$ ipython --no-banner

In [1]: import numpy as np

In [2]: np.set_printoptions(suppress=True, linewidth=100)

In [3]: feats = np.array([[0, 1, 0, 0, 0, 0, 0],
   ...:     [0, 0, 0, 0, 1, 0, 0],
   ...:     [0, 0, 1, 0, 0, 0, 0],
   ...:     [0, 0, 0, 0, 0, 0, 1],
   ...:     [0, 0, 0, 1, 0, 0, 0],
   ...:     [0, 0, 0, 0, 0, 1, 0],
   ...:     [1, 0, 0, 0, 0, 0, 0]])

In [4]: A2 = np.linalg.inv(feats)

In [5]: A2
Out[5]: 
array([[0., 0., 0., 0., 0., 0., 1.],
       [1., 0., 0., 0., 0., 0., 0.],
       [0., 0., 1., 0., 0., 0., 0.],
       [0., 0., 0., 0., 1., 0., 0.],
       [0., 1., 0., 0., 0., 0., 0.],
       [0., 0., 0., 0., 0., 1., 0.],
       [0., 0., 0., 1., 0., 0., 0.]])

In [6]: np.round(np.linalg.det(feats) * A2, 2)
Out[6]: 
array([[0., 0., 0., 0., 0., 0., 1.],
       [1., 0., 0., 0., 0., 0., 0.],
       [0., 0., 1., 0., 0., 0., 0.],
       [0., 0., 0., 0., 1., 0., 0.],
       [0., 1., 0., 0., 0., 0., 0.],
       [0., 0., 0., 0., 0., 1., 0.],
       [0., 0., 0., 1., 0., 0., 0.]])

In [7]: np.round(np.linalg.inv(A2), 2)
Out[7]: 
array([[0., 1., 0., 0., 0., 0., 0.],
       [0., 0., 0., 0., 1., 0., 0.],
       [0., 0., 1., 0., 0., 0., 0.],
       [0., 0., 0., 0., 0., 0., 1.],
       [0., 0., 0., 1., 0., 0., 0.],
       [0., 0., 0., 0., 0., 1., 0.],
       [1., 0., 0., 0., 0., 0., 0.]])

In [8]: feats @ A2
Out[8]: 
array([[1., 0., 0., 0., 0., 0., 0.],
       [0., 1., 0., 0., 0., 0., 0.],
       [0., 0., 1., 0., 0., 0., 0.],
       [0., 0., 0., 1., 0., 0., 0.],
       [0., 0., 0., 0., 1., 0., 0.],
       [0., 0., 0., 0., 0., 1., 0.],
       [0., 0., 0., 0., 0., 0., 1.]])

In [9]: T = np.stack([feats, 4 * feats, feats[::-1]])

In [10]: np.round(np.linalg.det(T), 2)
Out[10]: array([    1., 16384.,    -1.])

In [11]: np.round(np.linalg.norm(T, axis=(1, 2)), 2)
Out[11]: array([ 2.65, 10.58,  2.65])

In [12]: T.sum(axis=0)
Out[12]: 
array([[1, 5, 0, 0, 0, 0, 0],
       [0, 0, 0, 0, 5, 1, 0],
       [0, 0, 5, 1, 0, 0, 0],
       [0, 0, 0, 0, 0, 0, 6],
       [0, 0, 1, 5, 0, 0, 0],
       [0, 0, 0, 0, 1, 5, 0],
       [5, 1, 0, 0, 0, 0, 0]])

In [13]: np.round(np.sort(np.abs(np.linalg.eigvals(feats)))[::-1], 2)
Out[13]: array([1., 1., 1., 1., 1., 1., 1.])

In [14]: feats.sum(axis=1)
Out[14]: array([1, 1, 1, 1, 1, 1, 1])

In [15]: feats @ np.ones(7)
Out[15]: array([1., 1., 1., 1., 1., 1., 1.])

In [16]: p = np.eye(7)[6]

In [17]: for _ in range(4):
    ...:     p = p @ feats
    ...:     print(p.round(2))
    ...: 
[1. 0. 0. 0. 0. 0. 0.]
[0. 1. 0. 0. 0. 0. 0.]
[0. 0. 0. 0. 1. 0. 0.]
[0. 0. 0. 1. 0. 0. 0.]

In [18]: np.round(np.linalg.norm(feats, axis=0), 2)
Out[18]: array([1., 1., 1., 1., 1., 1., 1.])

In [19]: np.round(np.linalg.pinv(feats), 2)
Out[19]: 
array([[0., 0., 0., 0., 0., 0., 1.],
       [1., 0., 0., 0., 0., 0., 0.],
       [0., 0., 1., 0., 0., 0., 0.],
       [0., 0., 0., 0., 1., 0., 0.],
       [0., 1., 0., 0., 0., 0., 0.],
       [0., 0., 0., 0., 0., 1., 0.],
       [0., 0., 0., 1., 0., 0., 0.]])

In [20]: feats.T @ feats
Out[20]: 
array([[1, 0, 0, 0, 0, 0, 0],
       [0, 1, 0, 0, 0, 0, 0],
       [0, 0, 1, 0, 0, 0, 0],
       [0, 0, 0, 1, 0, 0, 0],
       [0, 0, 0, 0, 1, 0, 0],
       [0, 0, 0, 0, 0, 1, 0],
       [0, 0, 0, 0, 0, 0, 1]])

In [21]: J = np.load("sample12.npy")

In [22]: J
Out[22]: 
array([[2, 2, 1, 2, 0, 1, 0, 1, 1, 0, 1, 0, 0, 0, 0, 0],
       [0, 1, 0, 2, 1, 0, 0, 1, 2, 1, 1, 0, 0, 0, 0, 2],
       [2, 0, 1, 1, 0, 1, 2, 1, 0, 2, 2, 0, 8, 2, 2, 0],
       [2, 1, 2, 0, 1, 2, 1, 1, 1, 2, 0, 2, 8, 1, 2, 1],
       [1, 0, 2, 0, 2, 0, 1, 1, 0, 1, 2, 0, 0, 0, 0, 1],
       [2, 1, 2, 1, 0, 0, 1, 2, 0, 1, 1, 2, 4, 0, 1, 0],
       [1, 0, 0, 1, 2, 1, 0, 2, 0, 1, 2, 0, 4, 2, 1, 0],
       [2, 2, 2, 1, 0, 0, 2, 0, 0, 0, 2, 0, 0, 0, 0, 0],
       [2, 2, 2, 1, 0, 2, 0, 0, 1, 0, 1, 0, 0, 2, 0, 0],
       [1, 2, 0, 1, 0, 1, 0, 0, 1, 0, 1, 1, 0, 2, 0, 1]])

In [23]: f = np.array([2, 0])

In [24]: np.convolve(J[2], f)
Out[24]: array([ 4,  0,  2,  2,  0,  2,  4,  2,  0,  4,  4,  0, 16,  4,  4,  0,  0])

In [25]: np.correlate(J[2], J[4], "full")
Out[25]: 
array([ 2,  0,  1,  1,  0,  5,  4,  3,  5,  5,  5, 11, 13, 10, 11, 13,  7, 23, 21, 12, 17, 16,  9,
       22,  6, 22,  4, 12,  2,  2,  0])

In [26]: np.cross(J[2, :3], J[4, :3])
Out[26]: array([ 0, -3,  0])
